In [1]: import numpy as np

In [2]: import numpy.linalg as la

In [3]: np.set_printoptions(precision=1, suppress=True, linewidth=160, sign=" ")

In [4]: r0 = np.array([2, 0, -1, 1, -2, 1, 2, -3, -3, -1]) + 0.5

In [5]: W0 = np.outer(r0, r0) / (r0 @ r0)

In [6]: print(W0.round(1) + 0)
[[ 0.2  0.   0.   0.1 -0.1  0.1  0.2 -0.2 -0.2  0. ]
 [ 0.   0.   0.   0.   0.   0.   0.   0.   0.   0. ]
 [ 0.   0.   0.   0.   0.   0.   0.   0.   0.   0. ]
 [ 0.1  0.   0.   0.1 -0.1  0.1  0.1 -0.1 -0.1  0. ]
 [-0.1  0.   0.  -0.1  0.1 -0.1 -0.1  0.1  0.1  0. ]
 [ 0.1  0.   0.   0.1 -0.1  0.1  0.1 -0.1 -0.1  0. ]
 [ 0.2  0.   0.   0.1 -0.1  0.1  0.2 -0.2 -0.2  0. ]
 [-0.2  0.   0.  -0.1  0.1 -0.1 -0.2  0.2  0.2  0. ]
 [-0.2  0.   0.  -0.1  0.1 -0.1 -0.2  0.2  0.2  0. ]
 [ 0.   0.   0.   0.   0.   0.   0.   0.   0.   0. ]]

In [7]: # rows 3 and 5 are equal

In [8]: print(np.argsort(-la.norm(W0, axis=0).round(6), kind="stable")[:3])
[ 0  6  7]

In [9]: print(la.matrix_rank(W0, rtol=0.1))
1

In [10]: print([round(float(x), 1) for x in la.svd(W0, compute_uv=False)[:3]])
[1.0, 0.0, 0.0]

In [11]: print(np.round(la.norm(W0, 2) / la.norm(W0), 1))
1.0

In [12]: print(la.cond(W0) > 100)
True

In [13]: x = np.array([7, 3, 9, 4, 0, 1, 8, 8, -8, 7])

In [14]: a = np.maximum(W0 @ x, 0)

In [15]: print(np.maximum(W0 @ (3 * x), 0))
[ 8.9  1.8  0.   5.3  0.   5.3  8.9  0.   0.   0. ]

In [16]: print(np.maximum(W0 @ x, 0) - np.maximum(-W0 @ x, 0))
[ 3.   0.6 -0.6  1.8 -1.8  1.8  3.  -3.  -3.  -0.6]

In [17]: print(W0.T @ a)
[ 1.6  0.3 -0.3  0.9 -0.9  0.9  1.6 -1.6 -1.6 -0.3]

In [18]: r0, v = W0[4], W0[3]

In [19]: print(round(r0 @ r0, 1))
0.1

In [20]: pr = (r0 @ v) / (r0 @ r0) * r0

In [21]: print(np.round(np.outer(r0, v), 1) + 0)
[[ 0.  0.  0.  0.  0.  0.  0.  0.  0.  0.]
 [ 0.  0.  0.  0.  0.  0.  0.  0.  0.  0.]
 [ 0.  0.  0.  0.  0.  0.  0.  0.  0.  0.]
 [ 0.  0.  0.  0.  0.  0.  0.  0.  0.  0.]
 [ 0.  0.  0.  0.  0.  0.  0.  0.  0.  0.]
 [ 0.  0.  0.  0.  0.  0.  0.  0.  0.  0.]
 [ 0.  0.  0.  0.  0.  0.  0.  0.  0.  0.]
 [ 0.  0.  0.  0.  0.  0.  0.  0.  0.  0.]
 [ 0.  0.  0.  0.  0.  0.  0.  0.  0.  0.]
 [ 0.  0.  0.  0.  0.  0.  0.  0.  0.  0.]]

In [22]: print((v - pr) @ r0)
0.0

In [23]: print(pr.round(1) + 0)
[ 0.1  0.   0.   0.1 -0.1  0.1  0.1 -0.1 -0.1  0. ]

In [24]: print(np.round(la.norm(r0 + v) ** 2 + la.norm(r0 - v) ** 2, 1))
0.3

In [25]: evals, vecs = la.eigh(W0)

In [26]: x = np.array([-2, 1, -2, 2, 1, -3, 3, 0, 2, 2])

In [27]: print(np.round(la.eigvalsh(W0[1:, 1:]), 1) + 0)
[ 0.   0.   0.   0.   0.   0.   0.   0.   0.8]

In [28]: print(round(np.abs(W0).sum(axis=1).max(), 1), round(np.abs(evals).max(), 1))
1.2 1.0

In [29]: print(np.round(vecs * np.abs(evals) @ vecs.T, 1) + 0)
[[ 0.2  0.   0.   0.1 -0.1  0.1  0.2 -0.2 -0.2  0. ]
 [ 0.   0.   0.   0.   0.   0.   0.   0.   0.   0. ]
 [ 0.   0.   0.   0.   0.   0.   0.   0.   0.   0. ]
 [ 0.1  0.   0.   0.1 -0.1  0.1  0.1 -0.1 -0.1  0. ]
 [-0.1  0.   0.  -0.1  0.1 -0.1 -0.1  0.1  0.1  0. ]
 [ 0.1  0.   0.   0.1 -0.1  0.1  0.1 -0.1 -0.1  0. ]
 [ 0.2  0.   0.   0.1 -0.1  0.1  0.2 -0.2 -0.2  0. ]
 [-0.2  0.   0.  -0.1  0.1 -0.1 -0.2  0.2  0.2  0. ]
 [-0.2  0.   0.  -0.1  0.1 -0.1 -0.2  0.2  0.2  0. ]
 [ 0.   0.   0.   0.   0.   0.   0.   0.   0.   0. ]]

In [30]: feats = np.loadtxt("m.csv", delimiter=",")

In [31]: print(feats)
[[-1. -2. -2.  1.]
 [ 0.  1.  2. -2.]
 [-2. -1.  2.  0.]
 [ 0.  1.  0. -2.]
 [-1.  2.  2.  1.]
 [ 0. -2. -1.  2.]
 [ 1.  1. -2.  0.]
 [ 1. -1. -1.  0.]
 [ 2. -1.  1.  1.]
 [ 2.  1.  1.  1.]
 [ 1.  1.  0.  0.]
 [-1.  2. -2. -2.]]

In [32]: Xc = (feats - feats.mean(axis=0)) / feats.std(axis=0)

In [33]: print(Xc.std(axis=0))
[ 1.  1.  1.  1.]

In [34]: print(np.argwhere(np.abs(Xc) > 2))
[]

In [35]: c = la.lstsq(np.delete(Xc, 0, axis=1), Xc[:, 0])[0]

In [36]: print(np.abs(c).argmax())
2
